>>> import numpy as np
>>> np.set_printoptions(precision=3, suppress=True, linewidth=100)
>>> data = np.load("a.npy")
>>> print(data)
[[0. 1. 1.]
 [1. 0. 1.]
 [1. 1. 0.]]
>>> vals, evecs = np.linalg.eigh(data)
>>> print(np.linalg.eigvalsh(data @ data))
[1. 1. 4.]
>>> print(np.linalg.svd(data, compute_uv=False))
[2. 1. 1.]
>>> print(np.round(evecs.T @ evecs, 3) + 0)
[[1. 0. 0.]
 [0. 1. 0.]
 [0. 0. 1.]]
>>> print(np.unique(vals.round(6) + 0, return_counts=True)[1])
[2 1]
>>> print(np.abs(evecs[:, -1]))
[0.577 0.577 0.577]
>>> print(vals)
[-1. -1.  2.]
>>> print((vals > 1e-8).sum(), (vals < -1e-8).sum())
1 2
>>> print(np.round(evecs.T @ data @ evecs, 3) + 0)
[[-1.  0.  0.]
 [ 0. -1.  0.]
 [ 0.  0.  2.]]
>>> print(np.trace(data @ data @ data) // 6)
1.0
>>> print(np.argwhere(np.triu(data)))
[[0 1]
 [0 2]
 [1 2]]
>>> low = np.diag(data.sum(axis=1)) - data
>>> print(np.round(np.linalg.eigvalsh(low), 3) + 0)
[0. 3. 3.]
>>> A2 = data / np.linalg.norm(data, axis=1, keepdims=True)
>>> G = A2 @ A2.T
>>> print(np.argwhere(np.triu(np.abs(G) > 0.95, 1)))
[]
>>> print(np.all(np.linalg.eigvalsh(data) > 0))
False
>>> vals, evecs = np.linalg.eigh(data)
>>> vec = np.array([0, -2, -1])
>>> print(evecs * np.abs(vals) @ evecs.T)
[[1.333 0.333 0.333]
 [0.333 1.333 0.333]
 [0.333 0.333 1.333]]
>>> print(np.abs(data).sum(axis=1).max(), round(float(np.abs(vals).max()), 3))
2.0 2.0
>>> print(np.linalg.eigvalsh(data[1:, 1:]))
[-1.  1.]
>>> print(vec @ data @ vec / (vec @ vec), round(vals[0], 3), round(float(vals[-1]), 3))
0.8 -1.0 2.0
>>> J = np.load("test16.npy")
>>> print(J)
[[-0.02 -1.34  0.08  0.44]
 [-0.15  0.74 -0.83 -0.6 ]
 [-1.08 -0.15 -5.25 -2.34]
 [-0.63  1.78 -3.31 -2.04]]
>>> Uu, sig, Vh = np.linalg.svd(J)
>>> evecs = Vh[:(sig > 1e-8).sum()]
>>> rng = np.random.default_rng(306407)
>>> vec = J[0] + 2 * J[2] + rng.integers(2) * np.eye(4)[0]
>>> print(vec)
[ -1.18  -1.64 -10.42  -4.24]
>>> print(np.linalg.matrix_rank(np.vstack([J, vec])))
3
>>> print(np.diag(evecs.T @ evecs))
[0.036 0.928 0.811 0.225]
>>> print(np.allclose(evecs.T @ evecs @ vec, vec))
False
>>> print(evecs.T @ evecs)
[[ 0.036  0.045  0.169  0.063]
 [ 0.045  0.928  0.098 -0.235]
 [ 0.169  0.098  0.811  0.339]
 [ 0.063 -0.235  0.339  0.225]]
>>> print(np.round(np.linalg.norm(vec - evecs.T @ evecs @ vec), 3))
0.982
>>> q = data.astype(float).copy()
>>> for j in range(3):
...     q[:, j] -= q[:, :j] @ (q[:, :j].T @ q[:, j])
...     q[:, j] /= np.linalg.norm(q[:, j])
... 
>>> print(np.round(q.T @ q, 3) + 0)
[[1. 0. 0.]
 [0. 1. 0.]
 [0. 0. 1.]]
>>> K = np.diag(np.array([0, 2, 2, 2])) + 5 * np.eye(4, k=1) + 5 * np.eye(4, k=-1)
>>> print(K)
[[0. 5. 0. 0.]
 [5. 2. 5. 0.]
 [0. 5. 2. 5.]
 [0. 0. 5. 2.]]
>>> vals, evecs = np.linalg.eigh(K)
>>> print(np.round(evecs @ np.diag(vals) @ evecs.T, 3) + 0)
[[0. 5. 0. 0.]
 [5. 2. 5. 0.]
 [0. 5. 2. 5.]
 [0. 0. 5. 2.]]
>>> print(np.round(evecs.T @ K @ evecs, 3) + 0)
[[-6.442  0.     0.     0.   ]
 [ 0.    -1.861  0.     0.   ]
 [ 0.     0.     4.437  0.   ]
 [ 0.     0.     0.     9.866]]
>>> print(np.linalg.svd(K, compute_uv=False))
[9.866 6.442 4.437 1.861]
>>> print((vals > 1e-8).sum(), (vals < -1e-8).sum())
2 2
>>> print(np.round(vals.sum(), 3), np.trace(K))
6.0 6.0
>>> print(np.abs(evecs[:, -1]))
[0.3   0.592 0.631 0.401]
>>> print(np.linalg.eigvalsh(K @ K))
[ 3.465 19.689 41.501 97.345]
>>> vec = np.array([2, 1, 1, -2])
>>> print(K @ (2 * vec))
[10. 34. -6.  2.]
>>> print(np.einsum("ij,j->i", K, vec))
[ 5. 17. -3.  1.]
>>> print(K @ np.ones(4))
[ 5. 12. 12.  7.]
>>> print(K @ vec)
[ 5. 17. -3.  1.]
>>> print(np.linalg.norm(K @ vec) <= np.linalg.norm(K, 2) * np.linalg.norm(vec) + 1e-9)
True
>>> u = np.array([-1, -1, 2, -3])
>>> A2 = K + np.outer(u, np.eye(4)[3])
>>> print(A2)
[[ 0.  5.  0. -1.]
 [ 5.  2.  5. -1.]
 [ 0.  5.  2.  7.]
 [ 0.  0.  5. -1.]]
>>> print(np.linalg.matrix_rank(A2 - K))
1
>>> print(round(np.linalg.det(A2) / np.linalg.det(K), 3), round(float(1 + np.linalg.solve(K, u)[3]), 3))
2.0 2.0
>>> print(np.linalg.matrix_rank(np.linalg.inv(A2) - np.linalg.inv(K), tol=1e-8))
1
>>> print(np.round(np.linalg.det(2 * A2), 3), np.round(np.linalg.det(A2), 3))
16800.0 1050.0
>>> print(np.linalg.eigvals(A2))
[ 9.595  4.315 -3.358 -7.553]
>>> print(np.einsum("ij,ji->", A2, A2))
179.0
>>> print(np.round(np.linalg.det(A2.T), 3))
1050.0
>>> print(round(float(np.linalg.det(A2[::-1])), 3))
1050.0
>>> W0 = np.load("data.npy")
>>> print(W0)
[[-0.336  0.942]
 [ 0.942  0.336]]
>>> labels = rng.permutation(2)
>>> A2 = W0[:, labels] * rng.choice([-1, 1], 2)
>>> print(A2)
[[-0.942 -0.336]
 [-0.336  0.942]]
>>> Uu, _, Vh = np.linalg.svd(W0.T @ A2)
>>> print(labels)
[1 0]
>>> print(np.round(np.linalg.lstsq(W0, A2)[0], 3) + 0)
[[ 0.  1.]
 [-1.  0.]]
>>> print(np.round(Uu @ Vh, 3) + 0)
[[ 0.  1.]
 [-1.  0.]]
>>> w1 = np.array([[3, 3], [1, 4]])
>>> c = np.array([5, 2])
>>> hid = np.maximum(W0 @ w1 + c, 0)
>>> print((hid > 0).astype(int))
[[1 1]
 [1 1]]
>>> print(np.linalg.matrix_rank(hid))
2
>>> print(hid)
[[4.933 4.758]
 [8.162 6.171]]
>>> W2 = np.array([[-2, -1, -3], [3, -3, 2]])
>>> print(hid @ W2)
[[  4.408 -19.207  -5.282]
 [  2.189 -26.673 -12.144]]
>>> labels = rng.permutation(2)
>>> print(labels)
[0 1]
>>> A2 = hid[labels][:, labels]
>>> print(np.diag(A2))
[4.933 6.171]
>>> print(round(float(np.linalg.det(A2)), 3), round(np.linalg.det(hid[labels]), 3))
-8.395 -8.395
>>> print(round(float(np.trace(A2)), 3))
11.103
>>> vals, evecs = np.linalg.eigh(W0)
>>> print(np.linalg.eigvalsh(W0 + -2 * np.eye(2)))
[-3. -1.]
>>> print(evecs @ np.diag(vals) @ evecs.T)
[[-0.336  0.942]
 [ 0.942  0.336]]
>>> print((vals > 1e-8).sum(), (vals < -1e-8).sum())
1 1
>>> print(np.linalg.eigvalsh(W0 @ W0))
[1. 1.]
>>> print(vals)
[-1.  1.]
>>> print(np.round(evecs.T @ evecs, 3) + 0)
[[1. 0.]
 [0. 1.]]
>>> print(np.abs(evecs[:, -1]).round(6).argmax())
1
>>> print(np.abs(evecs[:, -1]))
[0.576 0.817]
>>> A2 = data + rng.integers(-2, 3, (3, 1)) @ rng.integers(-2, 3, (1, 3))
>>> print(A2)
[[-1. -1.  1.]
 [ 0. -2.  1.]
 [ 3.  5.  0.]]
>>> print(np.linalg.matrix_rank(A2 - data, tol=1e-8))
1
>>> print(np.round(np.linalg.svd(A2 - data, compute_uv=False), 3) + 0)
[5.477 0.    0.   ]
>>> E = np.load("out1.npy")
>>> print(E)
[[-0.051 -0.2    0.1  ]
 [ 0.01   0.     0.3  ]
 [-2.003 -0.9   -0.5  ]
 [ 0.994  0.5   -0.7  ]
 [-1.569 -0.8   -0.1  ]
 [ 1.376  0.7    0.3  ]
 [-2.164 -1.    -0.3  ]
 [-3.219 -1.7    2.2  ]
 [ 0.26   0.2   -0.6  ]
 [-0.007  0.    -0.8  ]
 [-1.182 -0.6    0.9  ]
 [ 3.147  1.6   -0.6  ]
 [-1.303 -0.7   -1.2  ]
 [ 1.214  0.7   -1.8  ]]
>>> D = np.linalg.norm(E[:, None] - E[None], axis=-1)
>>> print(np.flatnonzero(D[2] < D.mean() / 2))
[ 2  4  6 12]
>>> print(np.linalg.matrix_rank(D ** 2))
5
>>> print(D.shape)
(14, 14)
>>> print(D[:5, :5])
[[0.    0.289 2.159 1.491 1.644]
 [0.289 0.    2.346 1.489 1.815]
 [2.159 2.346 0.    3.314 0.599]
 [1.491 1.489 3.314 0.    2.936]
 [1.644 1.815 0.599 2.936 0.   ]]
>>> print(np.unravel_index(D.round(6).argmax(), D.shape))
(np.int64(7), np.int64(11))
>>> print(D[2].round(6).argsort(kind="stable")[:4])
[ 2  6  4 12]
>>> Uu, sig, Vh = np.linalg.svd(E, full_matrices=False)
>>> print(np.abs(Uu[:, 0]).round(6).argmax())
7
>>> print((sig > 1e-8).sum())
3
>>> print(round(float(np.sqrt((sig ** 2).sum())), 3), round(float(np.linalg.norm(E)), 3))
7.856 7.856
>>> print(np.cumsum(sig ** 2) / np.sum(sig ** 2))
[0.839 0.999 1.   ]
>>> print(np.round(Uu.T @ Uu, 3) + 0)
[[1. 0. 0.]
 [0. 1. 0.]
 [0. 0. 1.]]
>>> print(np.allclose(Uu * sig @ Vh, E))
True
>>> print(Uu.shape, sig.shape, Vh.shape)
(14, 3) (3,) (3, 3)
>>> print(np.round(Vh @ Vh.T, 3) + 0)
[[1. 0. 0.]
 [0. 1. 0.]
 [0. 0. 1.]]
>>> Uu, sig, Vh = np.linalg.svd(E)
>>> print(sig)
[7.198 3.141 0.21 ]
>>> print(np.argmax(sig[:-1] / (sig[1:] + 1e-6)) + 1)
2
>>> A2 = Uu[:, :2] @ np.diag(sig[:2]) @ Vh[:2]
>>> print(round(np.abs(E - A2).max(), 3))
0.137
>>> print(np.linalg.matrix_rank(E, rtol=0.05))
2
>>> print(np.round(np.linalg.norm(E - A2) / np.linalg.norm(E), 3))
0.027
>>> Xs = (E - E.mean(axis=0)) / E.std(axis=0)
>>> print(Xs.std(axis=0))
[1. 1. 1.]
>>> print(np.argwhere(np.abs(Xs) > 2))
[[ 7  2]
 [11  0]
 [11  1]]
>>> c = np.linalg.lstsq(np.delete(Xs, 1, axis=1), Xs[:, 1])[0]
>>> print(c)
[ 0.974 -0.046]
>>> print(round(1 - np.var(Xs[:, 1] - np.delete(Xs, 1, axis=1) @ c), 3))
0.994
>>> m1 = np.loadtxt("sample4.csv", delimiter=",")
>>> print(m1)
[[4. 1. 1. 1.]
 [1. 4. 1. 1.]
 [1. 1. 4. 1.]
 [1. 1. 1. 4.]]
>>> low = np.linalg.cholesky(m1)
>>> print(m1 / np.sqrt(np.outer(np.diag(m1), np.diag(m1))))
[[1.   0.25 0.25 0.25]
 [0.25 1.   0.25 0.25]
 [0.25 0.25 1.   0.25]
 [0.25 0.25 0.25 1.  ]]
>>> print(np.linalg.eigvalsh(m1).min() > 0)
True
>>> print(np.diag(low) ** 2)
[4.   3.75 3.6  3.5 ]
>>> print(np.prod(np.diag(low)) ** 2, np.round(np.linalg.det(m1), 3))
189.0 189.0
>>> print(low @ low.T)
[[4. 1. 1. 1.]
 [1. 4. 1. 1.]
 [1. 1. 4. 1.]
 [1. 1. 1. 4.]]
>>> print(low)
[[2.    0.    0.    0.   ]
 [0.5   1.936 0.    0.   ]
 [0.5   0.387 1.897 0.   ]
 [0.5   0.387 0.316 1.871]]
>>> labels = rng.permutation(4)
>>> print(labels)
[0 2 1 3]
>>> A2 = m1[labels][:, labels]
>>> print(np.diag(A2))
[4. 4. 4. 4.]
>>> print(round(float(np.linalg.det(A2)), 3), round(float(np.linalg.det(m1[labels])), 3))
189.0 -189.0
>>> print(A2)
[[4. 1. 1. 1.]
 [1. 4. 1. 1.]
 [1. 1. 4. 1.]
 [1. 1. 1. 4.]]
>>> print(np.trace(A2))
16.0
